% ipython --no-banner

In [1]: import numpy as np

In [2]: np.set_printoptions(suppress=True, linewidth=200)

In [3]: tidy = lambda a: np.round(a, 1) + 0

In [4]: m1 = np.loadtxt("dump.csv", delimiter=",")

In [5]: m1
Out[5]: 
array([[ 8.,  9.,  5.,  0.],
       [ 5.,  1.,  0.,  0.],
       [ 7.,  8.,  1.,  0.],
       [ 0.,  0.,  0., -8.]])

In [6]: # splits into 2 blocks

In [7]: cov = m1.T @ m1

In [8]: np.trace(cov), (m1 ** 2).sum()
Out[8]: (np.float64(374.0), np.float64(374.0))

In [9]: tidy(np.linalg.eigvalsh(cov)[::-1])
Out[9]: array([293.8,  64. ,  11.3,   4.9])

In [10]: (m1 @ m1.T).shape
Out[10]: (4, 4)

In [11]: np.linalg.matrix_rank(cov)
Out[11]: np.int64(4)

In [12]: Q, V = np.linalg.qr(m1[:, :2])[0], np.linalg.qr(m1[:, 2:])[0]

In [13]: s = np.linalg.svd(Q.T @ V, compute_uv=False)

In [14]: (s > 0.9).sum()
Out[14]: np.int64(0)

In [15]: tidy(np.degrees(np.arccos(s.clip(0, 1))))
Out[15]: array([30.4, 90. ])

In [16]: tidy(np.linalg.norm(Q @ Q.T - V @ V.T, 2))
Out[16]: np.float64(1.0)

In [17]: A2 = m1 / np.linalg.norm(m1, axis=1, keepdims=True)

In [18]: cov = A2 @ A2.T

In [19]: cov[3]
Out[19]: array([0., 0., 0., 1.])

In [20]: tidy(cov)
Out[20]: 
array([[1. , 0.7, 1. , 0. ],
       [0.7, 1. , 0.8, 0. ],
       [1. , 0.8, 1. , 0. ],
       [0. , 0. , 0. , 1. ]])

In [21]: np.degrees(np.arccos(np.clip(cov[3, 0], -1, 1)))
Out[21]: np.float64(90.0)

In [22]: (cov - 2 * np.eye(4)).round(6).argmax(axis=1)
Out[22]: array([2, 2, 0, 0])

In [23]: mat = np.minimum.outer(np.arange(1, 5), np.arange(1, 5)) * 5

In [24]: mat
Out[24]: 
array([[ 5,  5,  5,  5],
       [ 5, 10, 10, 10],
       [ 5, 10, 15, 15],
       [ 5, 10, 15, 20]])

In [25]: # symmetric, so the eigenvalues are real

In [26]: Lm = np.linalg.cholesky(mat)

In [27]: tidy(mat / np.sqrt(np.outer(np.diag(mat), np.diag(mat))))
Out[27]: 
array([[1. , 0.7, 0.6, 0.5],
       [0.7, 1. , 0.8, 0.7],
       [0.6, 0.8, 1. , 0.9],
       [0.5, 0.7, 0.9, 1. ]])

In [28]: np.linalg.eigvalsh(mat).min() > 0
Out[28]: np.True_
